In [1]: import numpy as np

In [2]: np.set_printoptions(suppress=True, linewidth=160)

In [3]: F = np.tanh(np.array([[1.3, 2.3, 0.9, -0.3],
   ...:     [0.9, -1.8, 1.8, 1.2],
   ...:     [-0.9, -2.1, -0.5, -1.0],
   ...:     [0.0, -0.9, 0.5, -0.8],
   ...:     [1.2, 1.4, 0.6, 0.6],
   ...:     [0.9, 1.6, 0.9, -0.2],
   ...:     [0.2, 0.3, 0.7, 1.0],
   ...:     [0.2, -0.3, -0.4, -0.2],
   ...:     [0.8, 0.1, 0.5, 0.3],
   ...:     [1.4, 0.7, 0.2, -0.5],
   ...:     [-0.8, 0.3, -1.2, -0.5],
   ...:     [0.1, -0.4, -0.8, -0.9],
   ...:     [1.5, -0.1, -0.9, 0.7],
   ...:     [0.3, 0.6, 0.6, 0.3],
   ...:     [-0.1, -0.4, -0.8, 0.2],
   ...:     [0.1, -1.1, 1.3, -1.0],
   ...:     [-1.2, 0.2, -0.1, 0.9],
   ...:     [-0.6, 1.1, 0.9, -1.7]]) @ np.array([[-0.9, -0.5, 0.2, 1.4, 0.9],
   ...:     [-0.6, 0.8, 0.4, 0.2, 0.2],
   ...:     [1.0, 0.6, 1.5, -0.9, -1.5],
   ...:     [0.1, 0.1, -1.3, -1.1, -0.9]]))

In [4]: F.round(3) + 0
Out[4]: 
array([[-0.933,  0.935,  0.994,  0.947,  0.501],
       [ 0.975, -0.598,  0.537, -0.967, -0.997],
       [ 0.9  , -0.926, -0.438, -0.129,  0.397],
       [ 0.744, -0.462,  0.892,  0.245, -0.207],
       [-0.851,  0.735,  0.726,  0.641, -0.08 ],
       [-0.711,  0.874,  0.985,  0.757, -0.04 ],
       [ 0.414,  0.578, -0.09 , -0.883, -0.937],
       [-0.397, -0.537, -0.397,  0.664,  0.716],
       [-0.245,  0.01 ,  0.508,  0.345, -0.273],
       [-0.91 , -0.07 ,  0.907,  0.986,  0.914],
       [-0.611, -0.129, -0.831,  0.515,  0.92 ],
       [-0.629, -0.735, -0.168,  0.944,  0.965],
       [-0.972, -0.862, -0.964,  0.972,  0.967],
       [ 0.   ,  0.617,  0.67 , -0.319, -0.653],
       [-0.422, -0.623, -0.927,  0.273,  0.691],
       [ 0.944, -0.245,  0.993, -0.149, -0.827],
       [ 0.74 ,  0.658, -0.901, -0.988, -0.935],
       [ 0.544,  0.914,  0.999,  0.414, -0.139]])
